$ ipython --no-banner

In [1]: import numpy as np

In [2]: from numpy import linalg as LA

In [3]: np.set_printoptions(suppress=True, linewidth=200)

In [4]: E = np.loadtxt("m.csv", delimiter=",")

In [5]: print(E.round(2))
[[0.24 0.12 0.18 0.06 0.18 0.12 0.12]
 [0.08 0.25 0.17 0.25 0.08 0.08 0.08]
 [0.2  0.07 0.13 0.2  0.13 0.07 0.2 ]
 [0.15 0.   0.23 0.31 0.23 0.08 0.  ]
 [0.15 0.08 0.   0.15 0.23 0.15 0.23]
 [0.12 0.18 0.06 0.06 0.18 0.24 0.18]
 [0.23 0.23 0.23 0.08 0.15 0.   0.08]]

In [6]: print(E.sum(axis=1))
[1. 1. 1. 1. 1. 1. 1.]

In [7]: print(np.round(LA.matrix_power(E, 100), 2))
[[0.17 0.12 0.14 0.16 0.17 0.1  0.13]
 [0.17 0.12 0.14 0.16 0.17 0.1  0.13]
 [0.17 0.12 0.14 0.16 0.17 0.1  0.13]
 [0.17 0.12 0.14 0.16 0.17 0.1  0.13]
 [0.17 0.12 0.14 0.16 0.17 0.1  0.13]
 [0.17 0.12 0.14 0.16 0.17 0.1  0.13]
 [0.17 0.12 0.14 0.16 0.17 0.1  0.13]]

In [8]: print(np.round(LA.matrix_power(E, 2), 2))
[[0.18 0.13 0.13 0.14 0.17 0.11 0.14]
 [0.15 0.12 0.16 0.2  0.16 0.09 0.1 ]
 [0.18 0.12 0.16 0.16 0.18 0.09 0.11]
 [0.17 0.06 0.13 0.19 0.2  0.11 0.13]
 [0.17 0.14 0.14 0.14 0.18 0.11 0.12]
 [0.16 0.16 0.13 0.14 0.17 0.12 0.14]
 [0.17 0.13 0.15 0.17 0.16 0.09 0.13]]

In [9]: print(E @ np.ones(7))
[1. 1. 1. 1. 1. 1. 1.]

In [10]: p = np.eye(7)[2]

In [11]: for _ in range(3):
    ...:     p = p @ E
    ...:     print(p.round(2))
    ...: 
[0.2  0.07 0.13 0.2  0.13 0.07 0.2 ]
[0.18 0.12 0.16 0.16 0.18 0.09 0.11]
[0.17 0.12 0.14 0.16 0.17 0.1  0.13]

In [12]: rng = np.random.default_rng(67)

In [13]: labels = rng.permutation(7)

In [14]: print(labels)
[2 5 3 6 4 1 0]

In [15]: M2 = E[labels][:, labels]

In [16]: print(np.round(np.diag(M2), 2))
[0.13 0.24 0.31 0.08 0.23 0.25 0.24]

In [17]: print(round(np.trace(M2), 2))
1.47

In [18]: print(np.round(np.sort(np.abs(LA.eigvals(M2))), 2))
[0.03 0.04 0.17 0.17 0.26 0.26 1.  ]

In [19]: f = np.array([0, 0, 1, -1, -2, -1, 1])

In [20]: M2 = E + np.outer(f, np.eye(7)[5])

In [21]: print(LA.matrix_rank(M2 - E))
1

In [22]: print(round(LA.det(M2) / LA.det(E), 2), round(float(1 + LA.solve(E, f)[5]), 2))
-8.53 -8.53

In [23]: print(LA.matrix_rank(LA.inv(M2) - LA.inv(E), tol=1e-8))
1

In [24]: ang = np.radians(179)

In [25]: r_ = np.eye(7)

In [26]: r_[5, 5] = r_[4, 4] = np.cos(ang)

In [27]: r_[5, 4], r_[4, 5] = -np.sin(ang), np.sin(ang)

In [28]: print(r_.round(2))
[[ 1.    0.    0.    0.    0.    0.    0.  ]
 [ 0.    1.    0.    0.    0.    0.    0.  ]
 [ 0.    0.    1.    0.    0.    0.    0.  ]
 [ 0.    0.    0.    1.    0.    0.    0.  ]
 [ 0.    0.    0.    0.   -1.    0.02  0.  ]
 [ 0.    0.    0.    0.   -0.02 -1.    0.  ]
 [ 0.    0.    0.    0.    0.    0.    1.  ]]

In [29]: M2 = E @ r_.T

In [30]: print(np.allclose(LA.norm(E, axis=1), LA.norm(M2, axis=1)))
True

In [31]: print(np.round(LA.svd(E, compute_uv=False), 2), np.round(LA.svd(M2, compute_uv=False), 2))
[1.01 0.33 0.28 0.21 0.15 0.07 0.01] [1.01 0.33 0.28 0.21 0.15 0.07 0.01]

In [32]: print(M2.round(2) + 0)
[[ 0.24  0.12  0.18  0.06 -0.17 -0.12  0.12]
 [ 0.08  0.25  0.17  0.25 -0.08 -0.08  0.08]
 [ 0.2   0.07  0.13  0.2  -0.13 -0.07  0.2 ]
 [ 0.15  0.    0.23  0.31 -0.23 -0.08  0.  ]
 [ 0.15  0.08  0.    0.15 -0.23 -0.16  0.23]
 [ 0.12  0.18  0.06  0.06 -0.17 -0.24  0.18]
 [ 0.23  0.23  0.23  0.08 -0.15  0.    0.08]]

In [33]: f, r1 = E[3], E[0]

In [34]: print(round(float(f @ r1), 2))
0.14

In [35]: p = (f @ r1) / (f @ f) * f

In [36]: print(np.round(np.outer(f, r1), 2) + 0)
[[0.04 0.02 0.03 0.01 0.03 0.02 0.02]
 [0.   0.   0.   0.   0.   0.   0.  ]
 [0.05 0.03 0.04 0.01 0.04 0.03 0.03]
 [0.07 0.04 0.05 0.02 0.05 0.04 0.04]
 [0.05 0.03 0.04 0.01 0.04 0.03 0.03]
 [0.02 0.01 0.01 0.   0.01 0.01 0.01]
 [0.   0.   0.   0.   0.   0.   0.  ]]

In [37]: print(round(float(LA.norm(f + r1) ** 2 + LA.norm(f - r1) ** 2), 2))
0.79

In [38]: print((r1 - p) @ f)
0.0

In [39]: print(p.round(2))
[0.1  0.   0.14 0.19 0.14 0.05 0.  ]

In [40]: mat = np.load("sample5.npy")

In [41]: print(mat)
[[-1.1   1.77  0.3   0.7   0.6   0.2 ]
 [-0.3  -3.26 -0.4  -1.2  -1.1  -0.8 ]
 [-0.6   3.26 -0.9  -0.5   1.1  -0.5 ]
 [-1.   -2.82  0.6  -0.8  -0.9  -1.  ]
 [-1.7   3.51 -0.7  -1.    1.2  -0.4 ]
 [ 1.6  -0.29 -0.7   0.8  -0.1   0.4 ]
 [-0.4  -4.21  1.4   0.4  -1.4  -0.6 ]
 [-1.4   0.21 -0.1  -0.6   0.1   0.5 ]
 [ 1.8  -3.9   1.    0.6  -1.3   1.  ]
 [ 0.3  -0.3  -0.4   0.8  -0.1   0.6 ]
 [-0.3   0.31  0.8  -0.8   0.1  -0.4 ]
 [-0.3   3.34  0.5   0.    1.1   1.  ]
 [ 0.6  -1.54 -1.1   1.5  -0.5  -1.9 ]
 [-1.    2.09  0.7  -0.7   0.7  -0.6 ]
 [ 0.3   2.72  0.5  -1.2   0.9   0.5 ]
 [-0.7   0.87 -0.9  -1.2   0.3   0.4 ]
 [ 1.2   1.8  -0.1   1.    0.6   1.  ]
 [-1.3  -1.45  0.    0.8  -0.5  -0.9 ]]

In [42]: f = np.array([5, -1])

In [43]: print(np.round(np.polyval(f, E[0]), 2))
[ 0.18 -0.41 -0.12 -0.71 -0.12 -0.41 -0.41]

In [44]: print(np.round(np.correlate(E[0], E[3], "full"), 2))
[0.   0.02 0.06 0.11 0.14 0.11 0.14 0.12 0.13 0.07 0.05 0.02 0.02]

In [45]: print(np.round(np.convolve(E[0], f), 2))
[ 1.18  0.35  0.76  0.12  0.82  0.41  0.47 -0.12]

In [46]: f = np.array([-1, 0, 3])

In [47]: print(np.round(np.polyval(f, mat[5]), 2))
[0.44 2.92 2.51 2.36 2.99 2.84]

In [48]: blk = np.stack([mat, 3 * mat, mat[::-1]])

In [49]: print(LA.matrix_rank(blk.reshape(3, -1)))
2

In [50]: print(LA.matrix_rank(blk))
[6 6 6]

In [51]: print(blk.shape)
(3, 18, 6)

In [52]: F = np.load("arr.npy")

In [53]: print(F.round(2))
[[-0.14 -0.8   0.29  0.12 -0.33]
 [ 0.65 -0.4  -0.08 -0.51  0.38]
 [-0.65 -0.01 -0.15 -0.68  0.18]
 [ 0.22  0.37  0.36  0.03  0.21]
 [ 0.22  0.25  0.29 -0.5  -0.74]
 [ 0.18  0.01 -0.82  0.06 -0.35]]

In [54]: # keeps lengths

In [55]: vec = np.array([-2, 3, -3, 0, -1])

In [56]: y = F @ vec

In [57]: print(np.round(LA.lstsq(F, y)[0], 2) + 0)
[-2.  3. -3.  0. -1.]

In [58]: print(np.round(LA.solve(F.T @ F, F.T @ y), 2) + 0)
[-2.  3. -3.  0. -1.]

In [59]: y = y + 0.02 * rng.normal(size=6)

In [60]: print(y.round(2))
[-2.65 -2.63  1.57 -0.6   0.21  2.46]

In [61]: beta, *_ = LA.lstsq(F, y)

In [62]: print([round(float(LA.norm(LA.solve(F.T @ F + lam * np.eye(5), F.T @ y))), 2) for lam in (0, 1, 10, 100)])
[4.78, 2.39, 0.43, 0.05]

In [63]: print(beta.round(2))
[-1.99  3.   -2.98 -0.03 -0.98]

In [64]: print(round(float(LA.norm(y - F @ beta)), 2))
0.0

In [65]: M2 = F / np.sqrt((F ** 2).mean(axis=1, keepdims=True))

In [66]: print(np.round(LA.norm(M2, axis=1), 2))
[2.24 2.24 2.24 2.24 2.24 2.24]

In [67]: print(M2[5].round(2))
[ 0.44  0.02 -2.01  0.14 -0.86]

In [68]: M2 = np.c_[F[:, :3] @ np.array([[-2, 5, -3], [-4, -1, 1], [-5, -3, 2]]), np.array([3, -2, -1, 2, -2, 3])]

In [69]: print(M2.round(2))
[[ 2.03 -0.8   0.22  3.  ]
 [ 0.68  3.89 -2.51 -2.  ]
 [ 2.11 -2.79  1.64 -1.  ]
 [-3.74 -0.37  0.44  2.  ]
 [-2.88 -0.03  0.17 -2.  ]
 [ 3.7   3.36 -2.17  3.  ]]

In [70]: print(np.round(LA.norm(M2 - F @ LA.lstsq(F, M2)[0], axis=0), 2) + 0)
[0.   0.   0.   3.94]

In [71]: print(np.round(LA.norm(LA.qr(F)[0].T @ M2, axis=0) ** 2 / ((M2 ** 2).sum(axis=0) + 1e-12), 2))
[1.  1.  1.  0.5]

In [72]: print(np.round(LA.lstsq(F, M2[:, 0])[0], 2) + 0)
[-2. -4. -5.  0.  0.]

In [73]: print(LA.matrix_rank(M2))
4

In [74]: P = M2 @ LA.solve(M2.T @ M2, M2.T)

In [75]: print(round(float(np.trace(P)), 2))
4.0

In [76]: print(P.round(2) + 0)
[[ 0.92  0.02 -0.06  0.02 -0.25 -0.1 ]
 [ 0.02  0.78 -0.28 -0.28  0.12  0.  ]
 [-0.06 -0.28  0.54 -0.37 -0.12 -0.11]
 [ 0.02 -0.28 -0.37  0.65  0.11 -0.02]
 [-0.25  0.12 -0.12  0.11  0.25 -0.29]
 [-0.1   0.   -0.11 -0.02 -0.29  0.88]]

In [77]: print(np.round(np.diag(P), 2))
[0.92 0.78 0.54 0.65 0.25 0.88]

In [78]: print(np.round(P @ M2[:, 0], 2))
[ 2.03  0.68  2.11 -3.74 -2.88  3.7 ]

In [79]: print(np.round(LA.eigvalsh(P), 2) + 0)
[0. 0. 1. 1. 1. 1.]

In [80]: vals, evecs = LA.eigh(P)

In [81]: vec = np.array([2, 2, 0, -2, 0, -1])

In [82]: print(np.round(LA.eigvalsh(P[1:, 1:]), 2) + 0)
[0.   0.08 1.   1.   1.  ]

In [83]: arr = np.load("data.npy")

In [84]: print(arr)
[[-1  6  0  2  0]
 [-1  9  1  3 -1]
 [-3  0 -3  0  3]
 [ 2  0  0  0 -1]
 [ 1  3  0  1  3]]

In [85]: U, sigma, VT = LA.svd(arr)

In [86]: print(np.argmax(sigma[:-1] / (sigma[1:] + 1e-6)) + 1)
4

In [87]: print(sigma.round(2) + 0)
[11.91  5.7   3.18  1.23  0.  ]

In [88]: M2 = U[:, :4] @ np.diag(sigma[:4]) @ VT[:4]

In [89]: print(round(float(LA.norm(arr - M2) / LA.norm(arr)), 2))
0.0

In [90]: print(round(float(LA.norm(arr - M2, 2)), 2), np.round(sigma[4], 2))
0.0 0.0

In [91]: print(LA.matrix_rank(arr, rtol=0.05))
4

In [92]: print(np.round(np.abs(arr - M2).max(), 2))
0.0

In [93]: G = arr.T @ arr

In [94]: print(np.allclose(G, G.T))
True

In [95]: print(np.diag(G))
[ 16 126  10  14  20]

In [96]: print(np.trace(G), (arr ** 2).sum())
186 186

In [97]: print(G)
[[ 16 -12   8  -4  -7]
 [-12 126   9  42   0]
 [  8   9  10   3 -10]
 [ -4  42   3  14   0]
 [ -7   0 -10   0  20]]

In [98]: print((arr @ arr.T).shape)
(5, 5)

In [99]: print(np.round(LA.svd(arr, compute_uv=False) ** 2, 2) + 0)
[141.85  32.51  10.12   1.52   0.  ]

In [100]: r = LA.matrix_rank(G)

In [101]: print(r)
4

In [102]: null = LA.svd(G)[2][r:].T

In [103]: print(np.round(null[:, 0] / null[np.abs(null[:, 0]).round(6).argmax(), 0], 2) + 0)
[ 0.   -0.33  0.    1.    0.  ]

In [104]: print([int(LA.matrix_rank(G[:i])) for i in range(1, len(G) + 1)])
[1, 2, 3, 3, 4]

In [105]: print(null.shape)
(5, 1)

In [106]: m1 = np.load("run11.npy")

In [107]: print(m1)
[[-2  2  0  3 -2  0  0  0]
 [ 2  3  0 -1  2  0  0  0]
 [ 0  0 -1  0  0  0  0  0]
 [ 1  2  0 -3  2  0  0  0]
 [-2 -2  0  0  3  0  0  0]
 [ 0  0  0  0  0  3 -3 -2]
 [ 0  0  0  0  0  2 -1  0]
 [ 0  0  0  0  0  1  0 -1]]

In [108]: M2 = m1 / LA.norm(m1, axis=1, keepdims=True)

In [109]: G = M2 @ M2.T

In [110]: print(round(float(np.degrees(np.arccos(np.clip(G[0, 1], -1, 1)))), 2))
104.9

In [111]: print((np.abs(G) > 0.9).astype(int))
[[1 0 0 0 0 0 0 0]
 [0 1 0 0 0 0 0 0]
 [0 0 1 0 0 0 0 0]
 [0 0 0 1 0 0 0 0]
 [0 0 0 0 1 0 0 0]
 [0 0 0 0 0 1 0 0]
 [0 0 0 0 0 0 1 0]
 [0 0 0 0 0 0 0 1]]

In [112]: vec = np.array([-5, -4, -5, -4, -3, -3, 0, 5])

In [113]: y = m1 @ vec

In [114]: print(y)
[ -4 -24   5  -7   9 -19  -6  -8]

In [115]: print(np.round(LA.solve(m1, m1[:, 2]), 2))
[-0.  0.  1. -0.  0.  0.  0.  0.]

In [116]: print(np.round(LA.solve(m1, y), 2) + 0)
[-5. -4. -5. -4. -3. -3.  0.  5.]

In [117]: print(np.round(LA.solve(m1.T, m1[5]), 2) + 0)
[0. 0. 0. 0. 0. 1. 0. 0.]

In [118]: labels = rng.permutation(8)

In [119]: print(labels)
[1 7 2 5 0 6 4 3]

In [120]: M2 = m1[labels][:, labels]

In [121]: print(np.allclose(M2, m1))
False

In [122]: print(np.round(np.sort(np.abs(LA.eigvals(M2))), 2))
[1.   1.   1.74 2.24 2.24 3.99 3.99 4.37]

In [123]: print(round(LA.det(M2), 2), round(float(LA.det(m1[labels])), 2))
605.0 605.0

In [124]: print(np.trace(M2))
1

In [125]: print(M2)
[[ 3  0  0  0  2  0  2 -1]
 [ 0 -1  0  1  0  0  0  0]
 [ 0  0 -1  0  0  0  0  0]
 [ 0 -2  0  3  0 -3  0  0]
 [ 2  0  0  0 -2  0 -2  3]
 [ 0  0  0  2  0 -1  0  0]
 [-2  0  0  0 -2  0  3  0]
 [ 2  0  0  0  1  0  2 -3]]

In [126]: J = np.loadtxt("case9.csv", delimiter=",")

In [127]: print(J)
[[ -4.   6.   2.   3.]
 [  0. -10.  -2.  -5.]
 [ -1.  -6.  -1.  -3.]
 [  1.   6.  -2.   3.]
 [  5.   4.  -1.   2.]
 [  1.   6.   1.   3.]]

In [128]: print(LA.cond(J) > 100)
True

In [129]: print([round(float(x), 2) for x in LA.svd(J, compute_uv=False)[:3]])
[18.13, 7.0, 2.49]

In [130]: print(round(float(LA.norm(J, 2) / LA.norm(J)), 2))
0.93
